% python3 -q
>>> import numpy as np
>>> np.set_printoptions(precision=2, suppress=True, linewidth=200)
>>> def rnd(a):
...     return np.round(a, 2) + 0
... 
>>> m1 = np.array([[-2, 0, 1, -2, -3],
...     [-2, 0, 0, -2, -1],
...     [-3, 0, 3, 1, 1],
...     [0, 1, 1, 3, 0],
...     [-1, 3, -3, 0, 3],
...     [-2, 0, 0, -2, -1],
...     [-2, 1, 3, -2, 0]])
>>> rng = np.random.default_rng(2263)
>>> Y = m1 + rng.integers(-2, 3, (7, 3)) @ rng.integers(-2, 3, (3, 5))
>>> Y
array([[ 2, -6,  9,  6, -1],
       [-3, -3,  4,  8,  2],
       [-8,  2, -1,  3,  1],
       [-1,  4, -4, -5, -3],
       [ 5, -3,  3,  0,  1],
       [ 4, -4,  6, -2, -1],
       [ 2, -3,  8,  0,  0]])
>>> np.linalg.matrix_rank(Y - m1, tol=1e-8)
np.int64(3)
>>> np.abs(Y - m1).sum(axis=1)
array([28, 21, 13, 20, 20, 16, 15])
>>> rnd(np.linalg.svd(Y - m1, compute_uv=False))
array([23.46, 13.41,  2.61,  0.  ,  0.  ])
>>> data = np.load("case8.npy")
>>> data
array([[  5.42,   7.58,   8.6 ,   1.14,   4.23,   5.37],
       [ -2.39,  -3.08,  -3.83,  -0.16,  -1.97,  -2.46],
       [-11.42, -16.21, -18.36,  -2.43,  -9.28, -11.57],
       [  3.39,   4.69,   5.43,   0.71,   2.61,   3.34],
       [ -3.08,  -4.34,  -4.83,  -0.56,  -2.45,  -3.  ],
       [ -1.92,  -2.33,  -2.94,  -0.13,  -1.52,  -1.79],
       [  1.56,   2.39,   2.75,   0.35,   1.28,   1.63],
       [  3.9 ,   5.56,   6.37,   0.79,   3.  ,   3.78],
       [  0.35,   0.4 ,   0.58,   0.06,   0.17,   0.31],
       [  3.99,   5.61,   6.37,   0.8 ,   2.96,   3.89],
       [  4.42,   6.34,   7.21,   0.95,   3.59,   4.39],
       [ -2.84,  -3.81,  -4.24,  -0.4 ,  -2.29,  -2.81],
       [  3.73,   5.49,   6.3 ,   0.86,   3.24,   4.02],
       [ 11.67,  16.52,  18.94,   2.48,   9.36,  11.57],
       [ -0.98,  -1.33,  -1.5 ,  -0.23,  -0.84,  -0.88],
       [  0.39,   0.65,   0.65,   0.1 ,   0.23,   0.32],
       [ -1.43,  -2.13,  -2.55,  -0.3 ,  -1.18,  -1.51],
       [  4.85,   6.68,   7.79,   0.98,   3.95,   4.84],
       [ -7.01,  -9.93, -11.19,  -1.55,  -5.55,  -6.93],
       [-13.65, -19.14, -22.27,  -2.66, -11.09, -13.86],
       [ -3.78,  -4.94,  -5.85,  -0.78,  -2.94,  -3.85],
       [ -7.17, -10.09, -11.41,  -1.15,  -5.57,  -7.38]])
>>> z = data[:, 2] > np.median(data[:, 2])
>>> u = data[z].mean(axis=0) - data[~z].mean(axis=0)
>>> np.argsort(-np.abs(u).round(6), kind="stable")
array([2, 1, 5, 0, 4, 3])
>>> ((data - data.mean(axis=0)) @ u > 0).astype(int)
array([1, 0, 0, 1, 0, 0, 1, 1, 1, 1, 1, 0, 1, 1, 0, 1, 0, 1, 0, 0, 0, 0])
>>> rnd(u)
array([ 9.03, 12.66, 14.54,  1.78,  7.21,  9.05])
>>> (((data - data.mean(axis=0)) @ u > 0) == z).mean()
np.float64(1.0)
>>> z.astype(int)
array([1, 0, 0, 1, 0, 0, 1, 1, 1, 1, 1, 0, 1, 1, 0, 1, 0, 1, 0, 0, 0, 0])
